$ ipython --no-banner

In [1]: import numpy as np

In [2]: import numpy.linalg as la

In [3]: np.set_printoptions(precision=2, suppress=True, linewidth=100, sign=" ")

In [4]: feats = np.load("data.npy")

In [5]: print(feats)
[[-3 -3 -3 -3]
 [-2  2 -2  2]
 [-3 -3 -3 -3]
 [-2  2 -2  2]]

In [6]: rng = np.random.default_rng(7138)

In [7]: idx = rng.permutation(4)

In [8]: idx
Out[8]: array([ 0,  1,  2,  3])

In [9]: Y = feats[idx][:, idx]

In [10]: np.allclose(Y, feats)
Out[10]: True

In [11]: np.round(np.sort(np.abs(la.eigvals(Y))), 2) + 0
Out[11]: array([ 0.,  0.,  6.,  8.])

In [12]: print(np.round(la.det(Y), 2), round(la.det(feats[idx]), 2))
0.0 0.0

In [13]: Y
Out[13]: 
array([[-3, -3, -3, -3],
       [-2,  2, -2,  2],
       [-3, -3, -3, -3],
       [-2,  2, -2,  2]])

In [14]: Y @ la.pinv(Y) @ Y
Out[14]: 
array([[-3., -3., -3., -3.],
       [-2.,  2., -2.,  2.],
       [-3., -3., -3., -3.],
       [-2.,  2., -2.,  2.]])

In [15]: np.unique(Y.round(6), axis=0).shape
Out[15]: (2, 4)

In [16]: la.lstsq(Y[:-1].T, Y[-1])[2]
Out[16]: np.int32(2)

In [17]: hat = np.triu(np.array([[2, 1, -1, 2], [0, 2, 0, 3], [2, 1, 2, 2], [-2, -1, -3, -1]]), 1) + np.eye(4)

In [18]: Y = hat @ feats @ la.inv(hat)

In [19]: print(hat @ feats - feats @ hat)
[[-3. 12. -6. 30.]
 [-6.  8. -8.  8.]
 [-4.  7. -7. 25.]
 [ 0.  2. -2.  2.]]

In [20]: print(np.trace(Y), np.trace(feats))
-2.0 -2

In [21]: print(la.matrix_rank(Y))
2

In [22]: rank = la.matrix_rank(feats)

In [23]: rank
Out[23]: np.int64(2)

In [24]: ns = la.svd(feats)[2][rank:].T

In [25]: print(la.matrix_rank(feats.T @ feats), la.matrix_rank(feats @ feats.T))
2 2

In [26]: ns.shape
Out[26]: (4, 2)

In [27]: W0 = np.array([[2.0, 1.0, 0.0, 0.0, 0.0, 0.0],
    ...:     [-3.0, 4.0, 5.0, -1.0, 0.0, 0.0],
    ...:     [-1.0, 5.0, 4.0, 4.0, 0.0, 0.0],
    ...:     [4.0, 3.0, -3.0, 0.0, 0.0, 0.0],
    ...:     [0.0, 0.0, 0.0, 0.0, 1.0, -4.0],
    ...:     [0.0, 0.0, 0.0, 0.0, 9.0, 3.0]])

In [28]: # 2 blocks once reordered

In [29]: x = np.array([0, -2, -1, -2, -1, 3])

In [30]: rhs = W0 @ x

In [31]: rhs
Out[31]: array([ -2., -11., -22.,  -3., -13.,   0.])

In [32]: np.round(la.solve(W0, W0[:, 4]), 2) + 0
Out[32]: array([ 0.,  0.,  0.,  0.,  1.,  0.])

In [33]: print(la.solve(W0.T, W0[3]))
[ 0.  0.  0.  1. -0.  0.]

In [34]: print(la.solve(W0, rhs + W0[:, 0]))
[ 1. -2. -1. -2. -1.  3.]

In [35]: la.solve(W0, 5 * rhs)
Out[35]: array([  0., -10.,  -5., -10.,  -5.,  15.])

In [36]: W0.sum(axis=0)
Out[36]: array([ 2., 13.,  6.,  3., 10., -1.])

In [37]: np.diff(W0, axis=0)
Out[37]: 
array([[-5.,  3.,  5., -1.,  0.,  0.],
       [ 2.,  1., -1.,  5.,  0.,  0.],
       [ 5., -2., -7., -4.,  0.,  0.],
       [-4., -3.,  3.,  0.,  1., -4.],
       [ 0.,  0.,  0.,  0.,  8.,  7.]])

In [38]: gram = W0.T @ W0

In [39]: la.eigvalsh(gram)[::-1]
Out[39]: array([ 95.63,  90.12,  40.59,  16.88,  10.69,   1.09])

In [40]: print(np.allclose(gram, gram.T))
True

In [41]: data = np.load("test1.npy")

In [42]: data
Out[42]: 
array([[ 0,  0,  0,  3,  1,  2],
       [ 0,  3,  2,  2,  0,  3],
       [ 0,  0,  3,  0,  2,  1],
       [ 0,  0,  0,  2,  1,  1],
       [ 0,  0,  0,  0,  0,  0],
       [ 0,  0,  0,  0,  0,  0]])

In [43]: rank = la.matrix_rank(data)

In [44]: rank
Out[44]: np.int64(4)

In [45]: ns = la.svd(data)[2][rank:].T

In [46]: [int(la.matrix_rank(data[:i])) for i in range(1, len(data) + 1)]
Out[46]: [1, 2, 3, 4, 4, 4]

In [47]: print(ns @ ns.T)
[[ 1.    0.    0.    0.    0.    0.  ]
 [ 0.    0.03 -0.08 -0.08  0.08  0.08]
 [ 0.   -0.08  0.24  0.24 -0.24 -0.24]
 [ 0.   -0.08  0.24  0.24 -0.24 -0.24]
 [ 0.    0.08 -0.24 -0.24  0.24  0.24]
 [ 0.    0.08 -0.24 -0.24  0.24  0.24]]

In [48]: print(ns.shape)
(6, 2)

In [49]: np.round(data @ ns, 2) + 0
Out[49]: 
array([[ 0.,  0.],
       [ 0.,  0.],
       [ 0.,  0.],
       [ 0.,  0.],
       [ 0.,  0.],
       [ 0.,  0.]])

In [50]: print([int(la.matrix_rank(data[:, :j + 1])) for j in range(6)])
[0, 1, 2, 3, 4, 4]

In [51]: [int(la.matrix_rank(np.delete(data, i, axis=0))) for i in range(6)]
Out[51]: [3, 3, 3, 3, 4, 4]

In [52]: np.allclose(data @ ns, 0)
Out[52]: True

In [53]: U, sigma, VT = la.svd(data)

In [54]: np.argmax(sigma[:-1] / (sigma[1:] + 1e-6)) + 1
Out[54]: np.int64(4)

In [55]: Y = U[:, :4] @ np.diag(sigma[:4]) @ VT[:4]

In [56]: print(np.round(la.norm(data - Y, 2), 2), sigma[4])
0.0 0.0

In [57]: np.round(np.abs(data - Y).max(), 2)
Out[57]: np.float64(0.0)

In [58]: Y.round(2) + 0
Out[58]: 
array([[ 0.,  0.,  0.,  3.,  1.,  2.],
       [ 0.,  3.,  2.,  2.,  0.,  3.],
       [ 0.,  0.,  3.,  0.,  2.,  1.],
       [ 0.,  0.,  0.,  2.,  1.,  1.],
       [ 0.,  0.,  0.,  0.,  0.,  0.],
       [ 0.,  0.,  0.,  0.,  0.,  0.]])

In [59]: la.matrix_rank(data, rtol=0.05)
Out[59]: np.int64(3)
